$ ipython --no-banner

In [1]: import numpy as np

In [2]: from numpy import linalg as LA

In [3]: np.set_printoptions(suppress=True, linewidth=140)

In [4]: E = np.load("a.npy")

In [5]: print(E)
[[  0.11   3.19   3.79  -3.27   3.04   4.91   1.42   5.88]
 [ -0.4    5.08  -9.43  -3.16 -10.68  -2.73   0.26 -10.  ]
 [ -0.21   1.9    0.66  -2.44   1.9    1.16   0.87   0.12]
 [ -3.4   -0.9    2.57  -3.22   0.78   0.3    1.88   1.04]
 [  0.4   -3.57   1.02   3.19  -0.14  -2.41   0.57   0.67]]

In [6]: print(round(float(LA.norm(E, "nuc")), 2))
38.75

In [7]: print(np.round(LA.norm(E, axis=1), 2))
[10.26 18.61  3.97  5.89  5.54]

In [8]: print(LA.norm(E, axis=1).argmax())
1

In [9]: print(round(E[3] @ E[2], 2))
12.15

In [10]: Uu, sig = LA.svd(E)
ValueError: too many values to unpack (expected 2)


In [11]: Uu, sig, vt = LA.svd(E, full_matrices=False)

In [12]: print(np.round(np.cumsum(sig ** 2) / np.sum(sig ** 2), 2))
[0.75 0.94 0.99 1.   1.  ]

In [13]: print(np.allclose(Uu * sig @ vt, E))
True

In [14]: print(np.round(sig / sig[0], 2))
[1.   0.5  0.25 0.13 0.06]

In [15]: print(sig.round(2))
[20.   10.    5.    2.5   1.25]

In [16]: print(round(np.sqrt((sig ** 2).sum()), 2), round(LA.norm(E), 2))
23.08 23.08

In [17]: print((sig > 1e-8).sum())
5

In [18]: A = np.load("m.npy")

In [19]: print(A)
[[ 2.05  0.11  2.95  0.    0.97  0.88  2.94  0.09  1.02  0.96  0.94]
 [ 1.93  0.05  3.01 -0.03  1.04  0.97  3.01  0.04  0.95  1.02  0.99]
 [ 2.03 -0.08  2.94  0.01  1.01  0.96  3.03 -0.05  0.96  0.97  1.01]
 [ 2.02 -0.06  2.94 -0.06  1.03  1.02  2.98  0.01  1.01  1.02  0.94]
 [ 2.02  0.02  2.93  0.06  0.97  1.05  3.06  0.04  1.01  0.94  1.14]
 [ 1.94  0.12  2.96  0.03  0.94  0.97  3.01  0.05  0.98  0.96  0.96]
 [ 1.98 -0.04  3.02  0.06  0.94  0.98  2.99  0.05  0.91  0.96  1.01]
 [ 2.02  0.    2.92  0.04  0.98  0.99  3.03 -0.01  1.05  1.05  0.94]
 [ 2.09 -0.06  3.01  0.03  0.98  1.04  3.05  0.    0.98  1.01  0.96]
 [ 1.95  0.05  2.98  0.03  1.14  1.02  3.04 -0.09  0.97  0.98  1.05]
 [ 1.96  0.08  2.98 -0.02  1.05  1.01  3.09  0.03  0.98  0.97  0.99]
 [ 2.    0.11  3.03  0.06  0.99  1.01  2.96 -0.08  0.97  1.11  0.94]
 [ 1.96  0.07  3.04 -0.05  1.06  1.03  3.    0.04  0.99  1.02  1.01]
 [ 1.98 -0.02  3.   -0.1   0.99  1.01  3.01 -0.07  0.99  1.08  1.  ]
 [ 1.98  0.04  3.    0.07  1.02  0.94  2.94 -0.02  1.02  0.99  1.01]
 [ 1.97  0.03  3.02  0.    1.03  0.99  3.04  0.05  1.05  1.01  0.89]
 [ 1.94  0.01  2.99 -0.1   1.12  1.01  3.04  0.08  1.    0.99  0.99]
 [ 2.02  0.    2.95  0.02  0.9   1.11  2.98 -0.02  1.01  0.98  1.04]
 [ 2.02 -0.06  3.03 -0.01  1.05  1.01  3.04 -0.06  1.06  0.89  0.89]
 [ 2.    0.05  3.05 -0.01  1.01  1.05  2.92 -0.06  1.01  1.04  0.96]
 [ 1.95  0.07  2.99  0.01  0.88  1.02  3.    0.06  1.02  0.99  1.11]
 [ 2.04  3.06  1.03  3.   -0.01  2.94  0.02  1.99  2.08 -0.02  1.92]
 [ 1.97  3.03  1.03  2.98 -0.05  2.99 -0.01  1.96  2.01  0.03  2.03]
 [ 2.    3.09  1.01  3.05  0.02  2.97  0.06  1.97  2.05  0.04  2.06]
 [ 2.    3.01  0.97  2.93  0.01  2.98 -0.02  2.03  1.97  0.03  2.02]
 [ 1.94  3.06  1.01  3.06  0.02  2.85 -0.03  2.07  2.    0.02  2.02]
 [ 1.98  2.96  1.04  3.   -0.03  2.98 -0.01  1.91  2.05  0.04  1.94]
 [ 2.02  2.97  0.96  3.06  0.    2.97  0.01  2.01  1.99  0.02  2.05]
 [ 1.97  2.98  1.02  3.06 -0.01  3.    0.04  2.01  2.02  0.03  1.97]
 [ 1.96  2.99  0.95  3.    0.05  2.97  0.01  1.98  2.03  0.05  1.97]
 [ 2.07  3.02  1.02  2.97  0.01  3.03  0.12  1.99  2.    0.06  1.88]
 [ 1.93  2.98  1.02  2.98 -0.04  3.01  0.04  1.94  2.06  0.02  1.98]
 [ 1.94  3.03  1.07  3.06  0.01  2.89 -0.08  2.03  1.99 -0.02  2.01]
 [ 1.97  2.93  1.02  2.98  0.03  3.01  0.06  2.09  2.03 -0.08  1.97]
 [ 2.08  2.95  0.96  2.97  0.02  3.01  0.01  2.06  1.98 -0.01  2.  ]
 [ 2.07  3.08  1.04  3.09  0.02  2.93 -0.05  2.01  1.97  0.02  2.03]
 [ 1.95  3.08  1.04  2.98  0.01  2.96  0.03  2.09  1.96 -0.02  2.03]
 [ 2.04  2.99  0.9   3.02 -0.01  2.96 -0.01  2.01  2.   -0.03  1.91]
 [ 2.08  2.99  1.    3.04  0.07  3.   -0.02  2.04  2.    0.04  1.98]
 [ 2.01  2.98  1.    3.07  0.03  2.94 -0.06  1.98  2.07 -0.03  2.05]
 [ 1.96  3.01  1.03  2.99  0.04  2.95 -0.02  2.06  2.01  0.    1.98]
 [ 2.03  3.03  1.01  2.97  0.02  2.91 -0.03  2.07  1.99  0.    1.96]]

In [20]: print(np.argsort(-LA.norm(A, axis=0).round(6), kind="stable")[:3])
[2 5 3]

In [21]: print(round(LA.norm(A, 2) / LA.norm(A), 2))
0.86

In [22]: print(round(np.log10(LA.cond(A))))
2
